$ ipython --no-banner

In [1]: import numpy as np

In [2]: np.set_printoptions(precision=4, suppress=True, linewidth=100)

In [3]: rd = lambda a: np.round(a, 4) + 0

In [4]: W0 = np.load("run7.npy")

In [5]: print(rd(W0))
[[ 1.7538  0.4297  1.5004 -1.0334  0.0142  0.0458  0.2697 -1.5315]
 [-0.5846  0.0118  1.5735  1.4799 -0.5017 -0.3849 -1.8378 -0.4631]
 [-1.0718 -1.6578 -0.6002 -0.2842  0.4912  0.2254 -0.0672 -2.0894]
 [-0.4872 -0.4294  1.1739  0.5068  1.5705 -1.5679  1.3794  0.3402]
 [ 1.1692  0.7516 -1.2141  2.0036  0.7956 -0.0324  0.2342 -0.9438]
 [ 0.2923 -0.2384  0.3695 -0.2479  2.1622  1.5485 -1.0628  0.6763]
 [-1.4615  2.2772 -0.1811 -0.7195  0.68   -0.2031 -0.2058 -0.7627]
 [-0.7795  0.2741  0.9441  0.9005 -0.5196  1.975   1.5542 -0.1704]]

In [6]: vec = np.array([1, 0, 2, 1, 0, 1, 2, 2])

In [7]: rhs = W0 @ vec

In [8]: coef, lr = np.zeros(8), 1 / np.linalg.norm(W0, 2) ** 2

In [9]: for i in range(300):
   ...:     coef -= lr * W0.T @ (W0 @ coef - rhs)
   ...:     if i % 50 == 0: print(i, round(np.linalg.norm(W0 @ coef - rhs), 4))
   ...: 
0 0.0
50 0.0
100 0.0
150 0.0
200 0.0
250 0.0

In [10]: print(rd(np.linalg.cond(W0)))
1.0

In [11]: print(rd(np.abs(np.linalg.eigvals(W0)).max()))
3.0

In [12]: blk = np.stack([W0, 4 * W0, W0[::-1]])

In [13]: print(rd(np.einsum("bij,cij->bc", blk, blk)))
[[  72.  288.    0.]
 [ 288. 1152.    0.]
 [   0.    0.   72.]]

In [14]: print(rd(np.linalg.norm(blk, axis=(1, 2))))
[ 8.4853 33.9411  8.4853]

In [15]: print((blk @ W0.T).shape)
(3, 8, 8)

In [16]: print(blk.shape)
(3, 8, 8)

In [17]: rng = np.random.default_rng(9370)

In [18]: F = rng.normal(size=(12, 7)) + 5 * np.array([1, 5, 4, 5, 1, -2, -5])

In [19]: print(rd(F))
[[  5.0992  26.495   19.8801  25.1063   4.7213 -11.2727 -24.2102]
 [  4.9059  24.5536  18.6576  25.8005   3.5238 -11.5437 -26.4357]
 [  5.0249  25.1137  20.6292  25.6076   5.3758  -8.4594 -23.1395]
 [  4.3564  24.6003  19.5843  24.7539   5.8635  -9.2535 -25.1035]
 [  2.9699  25.312   20.3661  25.8953   4.5427  -9.9887 -27.2147]
 [  6.6318  24.7427  20.432   23.9168   6.467  -10.1112 -26.6236]
 [  3.3052  25.2376  18.4534  25.9006   4.0002 -11.1529 -24.6944]
 [  4.8661  25.8003  19.6824  23.3369   5.493   -9.9682 -26.2042]
 [  4.2313  24.4551  19.8279  25.8218   4.0709 -10.9256 -26.5862]
 [  4.0233  25.6307  20.0281  25.159    5.3659  -9.7701 -23.964 ]
 [  5.1091  25.0957  19.0281  25.8546   4.7112 -11.1846 -26.0455]
 [  5.8456  25.1777  18.8641  24.3399   5.7525 -10.281  -24.1046]]

In [20]: Uu, sigma, vt = np.linalg.svd(F)

In [21]: print(rd(sigma))
[171.3842   4.9743   4.1425   3.2789   2.2083   1.247    0.7217]

In [22]: print(np.argmax(sigma[:-1] / (sigma[1:] + 1e-6)) + 1)
1

In [23]: A2 = Uu[:, :1] @ np.diag(sigma[:1]) @ vt[:1]

In [24]: print(rd(np.linalg.norm(F - A2) / np.linalg.norm(F)))
0.045

In [25]: print(np.linalg.matrix_rank(F, rtol=0.05))
1

In [26]: Q, V = np.linalg.qr(F[:, :2])[0], np.linalg.qr(F[:, 2:])[0]

In [27]: sigma = np.linalg.svd(Q.T @ V, compute_uv=False)

In [28]: print((sigma > 0.9).sum())
1

In [29]: vec = np.array([-2, -2, 2, -1, -2, 0, 0, 1])

In [30]: print(rd(W0 @ np.eye(8)[6]))
[ 0.2697 -1.8378 -0.0672  1.3794  0.2342 -1.0628 -0.2058  1.5542]

In [31]: print(rd(W0 @ np.ones(8)))
[ 1.4489 -0.707  -5.0539  2.4864  2.7638  3.4996 -0.5765  4.1783]

In [32]: print(rd(W0 @ (2 * vec)))
[ -3.7859   6.706    2.9425   1.7467 -21.6167  -5.5378  -6.7934   5.7349]

In [33]: print(rd((W0 * vec).sum(axis=1)))
[ -1.893    3.353    1.4712   0.8733 -10.8083  -2.7689  -3.3967   2.8675]

In [34]: P = F @ np.linalg.solve(F.T @ F, F.T)

In [35]: print(rd(np.trace(P)))
7.0

In [36]: print(rd(np.diag(P)))
[0.7136 0.6187 0.9291 0.4357 0.5626 0.7576 0.4984 0.8472 0.508  0.3809 0.3064 0.4418]

In [37]: print(rd(np.linalg.eigvalsh(P)))
[0. 0. 0. 0. 0. 1. 1. 1. 1. 1. 1. 1.]
